$ python -q
>>> import numpy as np
>>> from numpy import linalg as LA
>>> np.set_printoptions(precision=1, suppress=True, linewidth=140, sign=" ")
>>> J = np.loadtxt("test0.csv", delimiter=",")
>>> print(J)
[[ 10.5  -7.6   9.   13.1  -5.4]
 [ 10.1   0.8   7.6  11.9  -6.3]
 [  3.2  -3.1  -7.1  -4.8   1.2]
 [  2.   -3.1   7.2  37.9   3.1]
 [ -7.9   2.8  -8.   13.4   3.5]
 [ 20.9  -4.5  -8.9 -30.5  -8.4]
 [ 11.7   6.4   4.8  -2.4 -14.8]
 [ 15.   -8.8   3.8  10.6  -9.4]
 [ 15.7   0.6  -8.2   0.7  -7.5]
 [ -9.2   3.8  12.3 -12.2  -6.4]
 [ -0.3   1.7   1.3   8.2  13.1]
 [ -1.6   2.6 -11.   21.   -0.2]
 [ 43.4  -9.4  -6.3  12.4  17.4]
 [  6.8  -1.1   2.6  12.1  -1.4]
 [ 24.1   1.7  -5.4 -24.9   2.2]
 [-24.7   0.1  -8.5   8.7  17.5]
 [-14.    1.9 -25.6  -8.2  -1.6]
 [-23.    4.9   4.8  13.    2.6]
 [ -9.3  -4.7  10.1  10.5  -1.4]]
>>> vec = np.array([8, -7, 2, 3, 2])
>>> target = J @ vec
>>> print(LA.lstsq(J, target)[0])
[ 8. -7.  2.  3.  2.]
>>> print(LA.solve(J.T @ J, J.T @ target))
[ 8. -7.  2.  3.  2.]
>>> rng = np.random.default_rng(949741)
>>> target = target + 0.1 * rng.normal(size=19)
>>> print(target)
[ 183.9  113.6   21.   172.   -51.5   72.6   21.5  202.    92.  -125.    39.1    9.6  472.2  100.7   99.7 -154.1 -204.3 -164.4    7.4]
>>> beta, *_ = LA.lstsq(J, target)
>>> print(beta.round())
[ 8. -7.  2.  3.  2.]
>>> print(round(float(LA.norm(target - J @ beta)), 1))
0.3
>>> Y = J + rng.integers(-2, 3, (19, 4)) @ rng.integers(-2, 3, (4, 5))
>>> print(Y)
[[ 14.5  -6.6   9.    7.1  -6.4]
 [ 20.1   9.8   3.6  13.9  -9.3]
 [  8.2   1.9 -10.1  -2.8  -0.8]
 [ -1.   -5.1  -1.8  35.9  -0.9]
 [-10.9   2.8  -9.   19.4   3.5]
 [ 12.9 -11.5  -6.9 -32.5  -7.4]
 [ 16.7   9.4  -0.2  -6.4 -17.8]
 [ 25.   -0.8   1.8  10.6 -11.4]
 [ 18.7   3.6  -7.2   2.7  -7.5]
 [-15.2  -1.2  12.3 -14.2  -7.4]
 [ -1.3   4.7   2.3  18.2  13.1]
 [  2.4   5.6 -13.   21.   -0.2]
 [ 42.4  -8.4   2.7  20.4  22.4]
 [  6.8  -3.1   6.6   8.1   0.6]
 [ 29.1   7.7 -10.4 -20.9  -0.8]
 [-30.7  -6.9  -2.5   4.7  21.5]
 [-13.    2.9 -20.6  -6.2   0.4]
 [-19.    6.9   4.8  11.    3.6]
 [ -5.3   2.3  10.1  20.5  -2.4]]
>>> print(LA.matrix_rank(Y - J, tol=1e-8))
4
>>> lab = J[:, 1] > np.median(J[:, 1])
>>> r0 = J[lab].mean(axis=0) - J[~lab].mean(axis=0)
>>> print(lab.astype(int))
[ 0  1  0  0  1  0  1  0  0  1  1  1  0  0  1  0  1  1  0]
>>> print(np.round((((J - J.mean(axis=0)) @ r0 > 0) == lab).mean(), 1))
0.7
>>> print(np.argsort(-np.abs(r0).round(6), kind="stable"))
[ 0  1  3  2  4]
>>> print(r0)
[-9.5  7.1 -1.5 -4.9 -1.4]
>>> vec = np.array([1, 1, 1, 1, -2])
>>> h1 = np.maximum(J @ vec, 0)
>>> print(J.T @ h1)
[ 2649.8  -428.   1204.9  3320.4 -1641.1]
>>> print(round(float(LA.norm(J[4], 1)), 1), np.round(LA.norm(J[4], np.inf), 1))
35.6 13.4
>>> print(LA.norm(J, axis=0))
[ 73.2  19.8  41.1  70.7  37. ]
>>> print(round(float(LA.norm(J, "nuc")), 1))
235.3
>>> print(np.round(LA.norm(J, 1), 1), round(float(LA.norm(J, np.inf)), 1))
256.5 88.9
>>> print(np.round(LA.norm(J) ** 2 / LA.norm(J, 2) ** 2, 1))
2.3
>>> print(round(float(LA.norm(J[4] - J[15])), 1))
22.5
>>> print(LA.norm(J, axis=1).argmax())
12
>>> print(round(LA.norm(J, 2), 1))
77.9
